In [1]: import numpy as np

In [2]: np.set_printoptions(precision=3, suppress=True, linewidth=120, floatmode="fixed")

In [3]: tidy = lambda a: np.round(a, 3) + 0

In [4]: K = np.loadtxt("run14.csv", delimiter=",")

In [5]: K
Out[5]: 
array([[ 0.400,  0.200, -1.000,  0.700, -0.400, -0.500, -1.000, -0.500,  2.300],
       [-0.100,  0.200,  1.300,  0.800,  0.000,  1.500,  1.000, -1.700, -0.700],
       [-1.500,  1.200, -0.300,  0.400,  0.300, -0.300,  1.400, -0.500,  0.800],
       [ 0.600,  0.500,  0.500,  1.100,  0.500,  0.900,  0.600, -0.100,  1.400],
       [ 0.000,  0.600,  0.200, -0.500,  2.000, -0.100,  0.800, -0.500, -1.100],
       [-1.338, -0.874,  1.156, -0.930, -2.388, -1.286,  0.420,  0.841, -0.414],
       [ 0.000,  0.600, -1.100, -1.200, -0.900,  1.400, -0.900,  0.200,  0.200],
       [-0.700,  0.000, -0.800, -0.700, -0.500, -0.900, -0.700, -0.300,  0.200],
       [-0.400, -1.700, -2.000, -0.900, -0.800, -0.200, -1.300, -0.100, -1.300],
       [-1.200,  0.200, -1.100,  0.000,  1.200,  1.500,  0.400,  0.100, -0.100],
       [-0.200, -1.300,  1.900,  0.800,  0.500, -0.700, -0.500,  0.500, -1.800],
       [ 0.300,  1.500,  0.000,  2.000, -1.800, -0.500, -0.100, -0.500,  0.200],
       [ 1.800, -1.100, -0.100,  0.500, -0.100, -0.200, -0.800,  0.900,  0.400],
       [-1.300, -0.800,  1.200, -0.900, -2.400, -1.300,  0.400,  0.900, -0.400],
       [-0.400, -1.000, -1.200, -1.400,  0.600, -0.700,  0.300,  0.100, -0.600],
       [-1.500, -2.200, -0.800,  1.600,  2.000,  1.500, -0.100,  0.200,  0.600]])

In [6]: tidy(np.linalg.norm(K, axis=0))
Out[6]: array([3.759, 4.221, 4.314, 4.071, 5.193, 3.916, 3.073, 2.584, 3.983])

In [7]: tidy(np.linalg.norm(K, 1)), tidy(np.linalg.norm(K, np.inf))
Out[7]: (np.float64(16.388), np.float64(10.5))

In [8]: q, V = np.linalg.qr(K[:, :2])[0], np.linalg.qr(K[:, 2:])[0]

In [9]: sig = np.linalg.svd(q.T @ V, compute_uv=False)

In [10]: (sig > 0.9).sum()
Out[10]: np.int64(0)

In [11]: tidy(np.linalg.norm(q @ q.T - V @ V.T, 2))
Out[11]: np.float64(1.0)

In [12]: vec = np.array([3, 3, 0, 3, 1, 1, 3, 2, 2])

In [13]: y = K @ vec

In [14]: tidy(np.linalg.lstsq(K, y)[0])
Out[14]: array([3.000, 3.000, 0.000, 3.000, 1.000, 1.000, 3.000, 2.000, 2.000])

In [15]: tidy(np.linalg.solve(K.T @ K, K.T @ y))
Out[15]: array([3.000, 3.000, 0.000, 3.000, 1.000, 1.000, 3.000, 2.000, 2.000])

In [16]: tidy(np.linalg.pinv(K) @ K)
Out[16]: 
array([[1.000, 0.000, 0.000, 0.000, 0.000, 0.000, 0.000, 0.000, 0.000],
       [0.000, 1.000, 0.000, 0.000, 0.000, 0.000, 0.000, 0.000, 0.000],
       [0.000, 0.000, 1.000, 0.000, 0.000, 0.000, 0.000, 0.000, 0.000],
       [0.000, 0.000, 0.000, 1.000, 0.000, 0.000, 0.000, 0.000, 0.000],
       [0.000, 0.000, 0.000, 0.000, 1.000, 0.000, 0.000, 0.000, 0.000],
       [0.000, 0.000, 0.000, 0.000, 0.000, 1.000, 0.000, 0.000, 0.000],
       [0.000, 0.000, 0.000, 0.000, 0.000, 0.000, 1.000, 0.000, 0.000],
       [0.000, 0.000, 0.000, 0.000, 0.000, 0.000, 0.000, 1.000, 0.000],
       [0.000, 0.000, 0.000, 0.000, 0.000, 0.000, 0.000, 0.000, 1.000]])

In [17]: rng = np.random.default_rng(7248)

In [18]: y = y + 0.3 * rng.normal(size=16)

In [19]: tidy(y)
Out[19]: 
array([  3.094,   1.749,   4.959,  12.095,   1.281, -10.689,  -3.474,  -8.077, -16.599,   0.807,  -5.822,   8.212,
         3.634, -10.347,  -8.494,  -1.093])

In [20]: b, *_ = np.linalg.lstsq(K, y)

In [21]: [round(float(np.linalg.norm(np.linalg.solve(K.T @ K + lam * np.eye(9), K.T @ y))), 2) for lam in (0, 1, 10, 100)]
Out[21]: [6.89, 5.99, 4.11, 1.3]

In [22]: tidy(b)
Out[22]: array([ 2.939,  2.992, -0.042,  3.155,  1.051,  0.908,  2.992,  2.373,  1.838])

In [23]: b.round()
Out[23]: array([ 3.000,  3.000, -0.000,  3.000,  1.000,  1.000,  3.000,  2.000,  2.000])
